$ ipython --no-banner

In [1]: import numpy as np

In [2]: import numpy.linalg as la

In [3]: np.set_printoptions(precision=2, suppress=True, linewidth=160, floatmode="fixed")

In [4]: rd = lambda a: np.round(a, 2) + 0

In [5]: A2 = np.array([[0, -3, -2], [-1, 2, -2], [0, -1, -3]])

In [6]: Z = np.array([[-2, -1, -3, 3], [-1, -1, -1, 2], [-3, -3, 0, 3], [-1, -1, 3, -2]])

In [7]: K = np.block([[A2, np.array([[2, 0, 1, 2], [2, 3, 5, 1], [1, 3, 3, 3]])], [np.zeros((4, 3)), Z]])

In [8]: print(K)
[[ 0.00 -3.00 -2.00  2.00  0.00  1.00  2.00]
 [-1.00  2.00 -2.00  2.00  3.00  5.00  1.00]
 [ 0.00 -1.00 -3.00  1.00  3.00  3.00  3.00]
 [ 0.00  0.00  0.00 -2.00 -1.00 -3.00  3.00]
 [ 0.00  0.00  0.00 -1.00 -1.00 -1.00  2.00]
 [ 0.00  0.00  0.00 -3.00 -3.00  0.00  3.00]
 [ 0.00  0.00  0.00 -1.00 -1.00  3.00 -2.00]]

In [9]: print(la.cond(K) > 100)
True

In [10]: print(rd(la.norm(K, 2) / la.norm(K)))
0.72

In [11]: x = np.array([1, 3, -3, 1, -1, 0, -5])

In [12]: print(K * x)
[[  0.00  -9.00   6.00   2.00  -0.00   0.00 -10.00]
 [ -1.00   6.00   6.00   2.00  -3.00   0.00  -5.00]
 [  0.00  -3.00   9.00   1.00  -3.00   0.00 -15.00]
 [  0.00   0.00  -0.00  -2.00   1.00  -0.00 -15.00]
 [  0.00   0.00  -0.00  -1.00   1.00  -0.00 -10.00]
 [  0.00   0.00  -0.00  -3.00   3.00   0.00 -15.00]
 [  0.00   0.00  -0.00  -1.00   1.00   0.00  10.00]]

In [13]: print(K @ x)
[-11.00   5.00 -11.00 -16.00 -10.00 -15.00  10.00]

In [14]: x = np.array([-3, 3, 3, 2, 3, 2, 0])

In [15]: a = np.maximum(K @ x, 0)

In [16]: print(np.flatnonzero(a > 1e-9))
[1 2 6]

In [17]: print(np.maximum(K @ (3 * x), 0))
[ 0.00 78.00 15.00  0.00  0.00  0.00  3.00]

In [18]: r0, r1 = K[0], K[3]

In [19]: print(r0 @ r1)
-1.0

In [20]: p = (r0 @ r1) / (r0 @ r0) * r0

In [21]: print(rd(r1 - p))
[ 0.00 -0.14 -0.09 -1.91 -1.00 -2.95  3.09]

In [22]: print(la.matrix_rank(np.outer(r0, r1)))
1

In [23]: print(rd(p))
[ 0.00  0.14  0.09 -0.09  0.00 -0.05 -0.09]

In [24]: mat = np.load("arr.npy")

In [25]: print(mat)
[[ 0.08  3.35 -1.19  1.58  2.82 -0.54 -0.11 -0.60 -1.11]
 [-0.64 -2.34 -1.18  0.34 -0.41 -3.31 -1.56  1.50 -1.35]
 [ 1.55  2.88 -2.19 -0.50  0.29 -1.66  1.25  2.00 -0.93]
 [ 0.63 -0.15  2.89  1.01  3.05 -0.42 -0.73  0.74 -2.14]
 [-0.02  0.53  0.61  2.52 -1.84 -1.42  2.48  2.10 -1.42]
 [ 0.64  0.16  2.67  2.96 -0.68  1.14 -0.40  0.10 -2.60]
 [ 0.00  1.14 -1.19 -1.85 -1.16  0.45  1.26  2.10  3.37]
 [ 3.46  0.74  0.00  0.41  0.92  2.10  1.54 -0.28 -2.14]
 [ 0.92  1.33 -0.04  3.16 -1.56 -0.59 -2.89  0.25  1.09]
 [ 1.81  2.22 -2.19  0.80 -0.76 -1.89  0.80  0.85 -2.41]
 [ 0.54  2.08 -0.65 -0.51 -0.35 -0.34  3.11  1.11  2.92]
 [ 0.56 -1.25  1.69  0.22  0.52 -1.09  0.64 -1.87 -3.86]
 [-2.00  1.78 -0.08 -2.23 -0.67  1.24  2.38  2.22 -0.52]
 [ 1.12  0.11 -2.01  0.54  2.74  1.58  1.43 -1.67 -2.13]
 [-2.09 -0.92 -1.33 -1.38 -1.32 -1.07 -0.75  2.79  2.21]
 [ 2.21 -1.90  1.11 -2.74  1.19  0.78  0.33 -0.61 -2.30]
 [ 0.97  0.47 -3.11 -1.85  0.84  2.56  1.01 -1.56 -0.18]
 [-2.86  0.17  1.39  1.80 -2.67  1.44 -1.20  0.17  0.96]
 [ 0.71 -3.27 -0.71 -1.28 -3.13  0.66 -0.37 -0.15  1.14]
 [ 2.36 -1.43 -2.00  0.74  1.47  1.02  0.66  1.90  2.36]
 [-3.52 -1.96  1.60  1.74 -0.36  0.48  0.34 -0.57 -1.53]
 [-0.96  2.95  0.84  2.11  1.07 -1.90 -0.25  2.15 -0.86]
 [-0.91  1.89 -1.23  0.68  0.72 -0.49  3.55  0.15 -2.28]
 [-2.37 -1.37 -1.19  2.96 -0.81  1.50 -0.82  1.73  0.88]
 [ 2.11 -0.33  0.37 -2.26 -0.45  1.21 -0.20 -1.53 -3.34]
 [-0.49  2.46  1.21 -1.55  1.14 -2.48 -2.02 -1.66  0.72]
 [ 0.06 -1.36  2.04 -1.69  1.32  1.43 -0.85  0.05  3.41]
 [ 1.59  2.71 -0.88  1.41  0.97  1.23 -1.61 -2.49  1.06]
 [-2.21 -1.58 -0.99 -2.44  1.60 -0.19 -2.00  0.16  2.03]
 [-3.73  0.43  2.14  0.44 -1.46  1.17  0.72 -1.43 -0.24]
 [ 0.38  3.62 -1.01 -1.60  0.25  1.02 -0.58 -0.91 -2.43]
 [ 1.67 -0.37 -2.02  0.50 -0.78  0.58  2.14  0.96  3.36]
 [-1.80  2.94 -1.31  2.57 -1.79 -0.54 -0.44  0.98 -0.41]]

In [26]: hat = mat @ la.solve(mat.T @ mat, mat.T)

In [27]: print(rd(la.eigvalsh(hat)))
[0.00 0.00 0.00 0.00 0.00 0.00 0.00 0.00 0.00 0.00 0.00 0.00 0.00 0.00 0.00 0.00 0.00 0.00 0.00 0.00 0.00 0.00 0.00 0.00 1.00 1.00 1.00 1.00 1.00 1.00 1.00
 1.00 1.00]

In [28]: print(la.matrix_rank(np.eye(33) - hat))
24

In [29]: print(rd(np.trace(hat)))
9.0

In [30]: x = np.array([0, -1, 2, -1, 0, -1, 1, -1, -2])

In [31]: y = mat @ x

In [32]: print(rd(la.pinv(mat) @ mat))
[[1.00 0.00 0.00 0.00 0.00 0.00 0.00 0.00 0.00]
 [0.00 1.00 0.00 0.00 0.00 0.00 0.00 0.00 0.00]
 [0.00 0.00 1.00 0.00 0.00 0.00 0.00 0.00 0.00]
 [0.00 0.00 0.00 1.00 0.00 0.00 0.00 0.00 0.00]
 [0.00 0.00 0.00 0.00 1.00 0.00 0.00 0.00 0.00]
 [0.00 0.00 0.00 0.00 0.00 1.00 0.00 0.00 0.00]
 [0.00 0.00 0.00 0.00 0.00 0.00 1.00 0.00 0.00]
 [0.00 0.00 0.00 0.00 0.00 0.00 0.00 1.00 0.00]
 [0.00 0.00 0.00 0.00 0.00 0.00 0.00 0.00 1.00]]

In [33]: rng = np.random.default_rng(49)

In [34]: y = y + 0.3 * rng.normal(size=33)

In [35]: print(rd(y))
[ -3.89   3.00  -3.92   7.69   2.85   5.81  -9.88   2.36  -9.32  -1.31  -6.42  15.73   0.98   1.44  -6.98  11.77  -4.54  -4.00  -0.19 -10.05   7.33  -2.25
   3.39  -9.56  10.57   2.65  -1.36  -8.13  -3.75   5.25  -0.08 -10.04  -8.15]

In [36]: c, *_ = la.lstsq(mat, y)

In [37]: print(rd(mat.T @ (y - mat @ c)))
[0.00 0.00 0.00 0.00 0.00 0.00 0.00 0.00 0.00]

In [38]: print(rd(c))
[-0.08 -1.01  1.99 -1.03  0.04 -0.98  1.00 -1.00 -1.98]

In [39]: print(rd(la.norm(y - mat @ c)))
1.59

In [40]: print(c.round())
[-0.00 -1.00  2.00 -1.00  0.00 -1.00  1.00 -1.00 -2.00]
